% ipython --no-banner

In [1]: import numpy as np

In [2]: from numpy import linalg as LA

In [3]: np.set_printoptions(precision=2, suppress=True, linewidth=120)

In [4]: K = np.load("dump.npy")

In [5]: print(K)
[[0 0 0]
 [0 0 0]
 [0 0 0]
 [9 0 0]
 [9 0 0]
 [0 0 0]
 [0 0 0]]

In [6]: W1 = np.array([[4, 5, 1, 2], [1, 4, 0, 2], [0, 3, 2, 5]])

In [7]: beta = np.array([0, 0, 2, -2])

In [8]: H = np.maximum(K @ W1 + beta, 0)

In [9]: print((H > 0).astype(int))
[[0 0 1 0]
 [0 0 1 0]
 [0 0 1 0]
 [1 1 1 1]
 [1 1 1 1]
 [0 0 1 0]
 [0 0 1 0]]

In [10]: print((H > 0).mean(axis=0))
[0.29 0.29 1.   0.29]

In [11]: print(LA.matrix_rank(H))
2

In [12]: C = np.array([[-1, 2, -3], [3, -4, -5], [5, -5, 0], [1, 0, 4]])

In [13]: print(W1 @ C)
[[ 18 -17 -29]
 [ 13 -14 -15]
 [ 24 -22   5]]

In [14]: print(H @ C)
[[  10  -10    0]
 [  10  -10    0]
 [  10  -10    0]
 [ 170 -163 -269]
 [ 170 -163 -269]
 [  10  -10    0]
 [  10  -10    0]]

In [15]: print(LA.svd(K, compute_uv=False))
[12.73  0.    0.  ]

In [16]: print(K.T @ K)
[[162   0   0]
 [  0   0   0]
 [  0   0   0]]

In [17]: print(K @ K.T)
[[ 0  0  0  0  0  0  0]
 [ 0  0  0  0  0  0  0]
 [ 0  0  0  0  0  0  0]
 [ 0  0  0 81 81  0  0]
 [ 0  0  0 81 81  0  0]
 [ 0  0  0  0  0  0  0]
 [ 0  0  0  0  0  0  0]]

In [18]: theta = np.radians(81)

In [19]: R = np.eye(3)

In [20]: R[1, 1] = R[2, 2] = np.cos(theta)

In [21]: R[1, 2], R[2, 1] = -np.sin(theta), np.sin(theta)

In [22]: print(R)
[[ 1.    0.    0.  ]
 [ 0.    0.16 -0.99]
 [ 0.    0.99  0.16]]

In [23]: A2 = K @ R.T

In [24]: print(np.abs(A2 - K).max(axis=0))
[0. 0. 0.]

In [25]: print(LA.svd(K, compute_uv=False), LA.svd(A2, compute_uv=False))
[12.73  0.    0.  ] [12.73  0.    0.  ]

In [26]: print(np.allclose(K @ K.T, A2 @ A2.T))
True
